>>> import numpy as np
>>> import numpy.linalg as la
>>> np.set_printoptions(suppress=True, linewidth=200)
>>> mat = np.loadtxt("layer10.csv", delimiter=",")
>>> mat
array([[ 0.,  0.,  0.,  0.,  0.,  0.,  0.,  8., -1.,  3.],
       [ 0.,  0.,  0.,  0.,  0.,  0.,  0., -4.,  5.,  6.],
       [ 0.,  0.,  0.,  0.,  0.,  0.,  0.,  5.,  7.,  9.],
       [ 0.,  0.,  0.,  0.,  0.,  0.,  0.,  1.,  4., -9.],
       [ 0.,  0.,  0.,  0.,  0.,  0.,  0., -8.,  4.,  6.],
       [ 0.,  0.,  0.,  0.,  0.,  0.,  0.,  3.,  8.,  2.],
       [ 0.,  0.,  0.,  0.,  0.,  0.,  0., -9., -8., -1.],
       [ 8., -4.,  5.,  1., -8.,  3., -9.,  0.,  0.,  0.],
       [-1.,  5.,  7.,  4.,  4.,  8., -8.,  0.,  0.,  0.],
       [ 3.,  6.,  9., -9.,  6.,  2., -1.,  0.,  0.,  0.]])
>>> # symmetric, so the eigenvalues are real
>>> u = np.array([0, 1])
>>> np.convolve(mat[2], u)
array([0., 0., 0., 0., 0., 0., 0., 0., 5., 7., 9.])
>>> np.correlate(mat[2], mat[0], "full")
array([ 0.,  0.,  0.,  0.,  0.,  0.,  0., 15., 16., 60., 47., 72.,  0.,  0.,  0.,  0.,  0.,  0.,  0.])
>>> np.cross(mat[2, :3], mat[0, :3])
array([0., 0., 0.])
>>> np.round(mat @ la.pinv(mat) @ mat, 3) + 0
array([[ 0.,  0.,  0.,  0.,  0.,  0.,  0.,  8., -1.,  3.],
       [ 0.,  0.,  0.,  0.,  0.,  0.,  0., -4.,  5.,  6.],
       [ 0.,  0.,  0.,  0.,  0.,  0.,  0.,  5.,  7.,  9.],
       [ 0.,  0.,  0.,  0.,  0.,  0.,  0.,  1.,  4., -9.],
       [ 0.,  0.,  0.,  0.,  0.,  0.,  0., -8.,  4.,  6.],
       [ 0.,  0.,  0.,  0.,  0.,  0.,  0.,  3.,  8.,  2.],
       [ 0.,  0.,  0.,  0.,  0.,  0.,  0., -9., -8., -1.],
       [ 8., -4.,  5.,  1., -8.,  3., -9.,  0.,  0.,  0.],
       [-1.,  5.,  7.,  4.,  4.,  8., -8.,  0.,  0.,  0.],
       [ 3.,  6.,  9., -9.,  6.,  2., -1.,  0.,  0.,  0.]])
>>> round(np.trace(la.pinv(mat) @ mat), 3)
np.float64(6.0)
>>> np.allclose(mat[:-1].T @ la.lstsq(mat[:-1].T, mat[-1])[0], mat[-1])
False
>>> try:
...     la.inv(mat)
... except la.LinAlgError as e:
...     print(e)
... 
Singular matrix
>>> np.abs(np.diag(la.qr(mat)[1])) > 1e-9
array([ True,  True,  True, False, False, False, False,  True,  True,  True])
>>> np.unique(mat.round(6), axis=0).shape
(10, 10)
>>> rk = la.matrix_rank(mat)
>>> rk
np.int64(6)
>>> ns = la.svd(mat)[2][rk:].T
>>> [int(la.matrix_rank(mat[:i])) for i in range(1, len(mat) + 1)]
[1, 2, 3, 3, 3, 3, 3, 4, 5, 6]
>>> round(float(la.norm(mat, 2) / la.norm(mat)), 3)
0.5
>>> np.argsort(-la.norm(mat, axis=0).round(6), kind="stable")[:3]
array([7, 9, 8])
>>> feats = np.load("test10.npy")
>>> feats
array([[ 1,  1,  1,  1,  1,  1,  1,  1],
       [ 1,  1, -1, -1,  1,  1, -1, -1],
       [ 1,  1, -1, -1, -1, -1,  1,  1],
       [ 1, -1,  1, -1,  1, -1,  1, -1],
       [ 1, -1, -1,  1,  1, -1, -1,  1],
       [ 1,  1,  1,  1, -1, -1, -1, -1],
       [ 1, -1, -1,  1, -1,  1,  1, -1],
       [ 1, -1,  1, -1, -1,  1, -1,  1]])
>>> rng = np.random.default_rng(55)
>>> idx = rng.permutation(8)
>>> idx
array([0, 3, 6, 1, 4, 7, 5, 2])
>>> M2 = feats[idx][:, idx]
>>> np.diag(M2)
array([ 1, -1,  1,  1,  1,  1, -1, -1])
>>> np.trace(M2)
np.int64(2)
>>> np.allclose(M2, feats)
False
>>> np.round(np.sort(np.abs(la.eigvals(M2))), 3)
array([2.828, 2.828, 2.828, 2.828, 2.828, 2.828, 2.828, 2.828])
